$ python -q
>>> import numpy as np
>>> np.set_printoptions(precision=2, suppress=True, linewidth=140)
>>> tidy = lambda a: np.round(a, 2) + 0
>>> Q, _ = np.linalg.qr(np.array([[0.3, -0.3, 4.4], [-0.1, 0.6, 0.4], [-0.6, 0.9, 0.0]]))
>>> feats = Q[:, :3]
>>> tidy(feats)
array([[-0.44, -0.32,  0.84],
       [ 0.15, -0.95, -0.28],
       [ 0.88,  0.  ,  0.47]])
>>> X = 3 * np.eye(7) + np.eye(7, k=1)
>>> X
array([[3., 1., 0., 0., 0., 0., 0.],
       [0., 3., 1., 0., 0., 0., 0.],
       [0., 0., 3., 1., 0., 0., 0.],
       [0., 0., 0., 3., 1., 0., 0.],
       [0., 0., 0., 0., 3., 1., 0.],
       [0., 0., 0., 0., 0., 3., 1.],
       [0., 0., 0., 0., 0., 0., 3.]])
>>> vec = np.array([1, 3, 2, 3, 1, 0, 1])
>>> y = X @ vec
>>> c, lr = np.zeros(7), 1 / np.linalg.norm(X, 2) ** 2
>>> for i in range(15):
...     c -= lr * X.T @ (X @ c - y)
...     if i % 5 == 0: print(i, round(np.linalg.norm(X @ c - y), 2))
... 
0 2.49
5 0.28
10 0.05
>>> tidy(c)
array([1., 3., 2., 3., 1., 0., 1.])
>>> tidy(np.linalg.cond(X))
np.float64(1.88)
>>> np.diff(X, axis=0)
array([[-3.,  2.,  1.,  0.,  0.,  0.,  0.],
       [ 0., -3.,  2.,  1.,  0.,  0.,  0.],
       [ 0.,  0., -3.,  2.,  1.,  0.,  0.],
       [ 0.,  0.,  0., -3.,  2.,  1.,  0.],
       [ 0.,  0.,  0.,  0., -3.,  2.,  1.],
       [ 0.,  0.,  0.,  0.,  0., -3.,  2.]])
>>> np.count_nonzero(X)
np.int64(13)
>>> X[:, 7]
Traceback (most recent call last):
  File "<python-input-16>", line 1, in <module>
    X[:, 7]
    ~^^^^^^
IndexError: index 7 is out of bounds for axis 1 with size 7
>>> np.linalg.matrix_rank(X)
np.int64(7)
>>> X.shape
(7, 7)
>>> np.linalg.matrix_rank(X - X[0, 0] * np.eye(7))
np.int64(6)
>>> np.prod(np.diag(X)), tidy(np.linalg.det(X))
(np.float64(2187.0), np.float64(2187.0))
>>> [int(np.linalg.matrix_rank(np.linalg.matrix_power(X, p))) for p in range(1, 8)]
[7, 7, 7, 7, 7, 7, 7]
>>> arr = np.load("data.npy")
>>> arr
array([[ 45,  -1,   5],
       [ -2,  84,   5],
       [  5,  -2, 138]])
>>> proj = np.triu(np.array([[2, 3, 3], [0, 1, 4], [4, 2, 2]]), 1) + np.eye(3)
>>> B = proj @ arr @ np.linalg.inv(proj)
>>> tidy(np.linalg.det(B))
np.float64(519709.0)
>>> proj @ arr - arr @ proj
array([[  9., 111., 298.],
       [ 20.,  -2., 222.],
       [  0., -15.,  -7.]])
>>> np.linalg.matrix_rank(B)
np.int64(3)
>>> J = np.load("test18.npy")
>>> tidy(J)
array([[-0.07, -0.03, -0.21,  0.02],
       [ 0.  ,  0.  ,  0.  ,  0.  ],
       [ 0.21,  0.09,  0.63, -0.06],
       [ 0.28,  0.12,  0.84, -0.08]])
>>> rng = np.random.default_rng(76234)
>>> B = J + rng.integers(-2, 3, (4, 1)) @ rng.integers(-2, 3, (1, 4))
>>> B
array([[ 1.93, -2.03,  1.79, -0.98],
       [-2.  ,  2.  , -2.  ,  1.  ],
       [ 0.21,  0.09,  0.63, -0.06],
       [ 4.28, -3.88,  4.84, -2.08]])
>>> tidy(np.linalg.svd(B - J, compute_uv=False))
array([8.83, 0.  , 0.  , 0.  ])
>>> tidy(B - J)
array([[ 2., -2.,  2., -1.],
       [-2.,  2., -2.,  1.],
       [ 0.,  0.,  0.,  0.],
       [ 4., -4.,  4., -2.]])
>>> np.linalg.matrix_rank(B - J, tol=1e-8)
np.int64(1)
>>> np.argsort(-np.linalg.norm(J, axis=0).round(6), kind="stable")[:3]
array([2, 0, 1])
>>> lab = rng.permutation(4)
>>> lab
array([3, 0, 1, 2])
>>> B = J[lab][:, lab]
>>> tidy(np.sort(np.abs(np.linalg.eigvals(B))))
array([0.  , 0.  , 0.  , 0.48])
>>> tidy(np.linalg.det(B)), tidy(np.linalg.det(J[lab]))
(np.float64(0.0), np.float64(0.0))
>>> np.allclose(B, J)
False
>>> W0 = np.loadtxt("block19.csv", delimiter=",")
>>> W0
array([[ 2.,  2.,  2.,  2.,  2.,  2.],
       [ 2.,  4.,  4.,  4.,  4.,  4.],
       [ 2.,  4.,  6.,  6.,  6.,  6.],
       [ 2.,  4.,  6.,  8.,  8.,  8.],
       [ 2.,  4.,  6.,  8., 10., 10.],
       [ 2.,  4.,  6.,  8., 10., 12.]])
>>> f = np.array([0, 2, 2])
>>> np.array([np.convolve(row, f, "same") for row in W0])
array([[ 4.,  8.,  8.,  8.,  8.,  8.],
       [ 4., 12., 16., 16., 16., 16.],
       [ 4., 12., 20., 24., 24., 24.],
       [ 4., 12., 20., 28., 32., 32.],
       [ 4., 12., 20., 28., 36., 40.],
       [ 4., 12., 20., 28., 36., 44.]])
>>> data = np.loadtxt("out13.csv", delimiter=",")
>>> tidy(data)
array([[0.5 , 0.  , 0.  , 0.  , 0.  , 0.5 ],
       [0.25, 0.5 , 0.25, 0.  , 0.  , 0.  ],
       [0.  , 0.  , 0.5 , 0.5 , 0.  , 0.  ],
       [0.  , 0.33, 0.  , 0.33, 0.33, 0.  ],
       [0.  , 0.5 , 0.  , 0.  , 0.5 , 0.  ],
       [0.  , 0.  , 0.  , 0.  , 0.  , 1.  ]])
>>> Q, vecs = np.linalg.qr(data[:, :1])[0], np.linalg.qr(data[:, 1:])[0]
>>> sigma = np.linalg.svd(Q.T @ vecs, compute_uv=False)
>>> sigma
array([0.6])
>>> B = np.array([[2, 0, 3], [3, 1, 0], [1, 2, 0]])
>>> K = np.triu(B)
>>> K
array([[2, 0, 3],
       [0, 1, 0],
       [0, 0, 0]])
>>> vec = np.array([0, 1, -3])
>>> K @ np.ones(3)
array([5., 1., 0.])
>>> np.sign((K @ vec).round(6))
array([-1,  1,  0])
>>> (K * vec).sum(axis=1)
array([-9,  1,  0])
>>> K @ vec
array([-9,  1,  0])
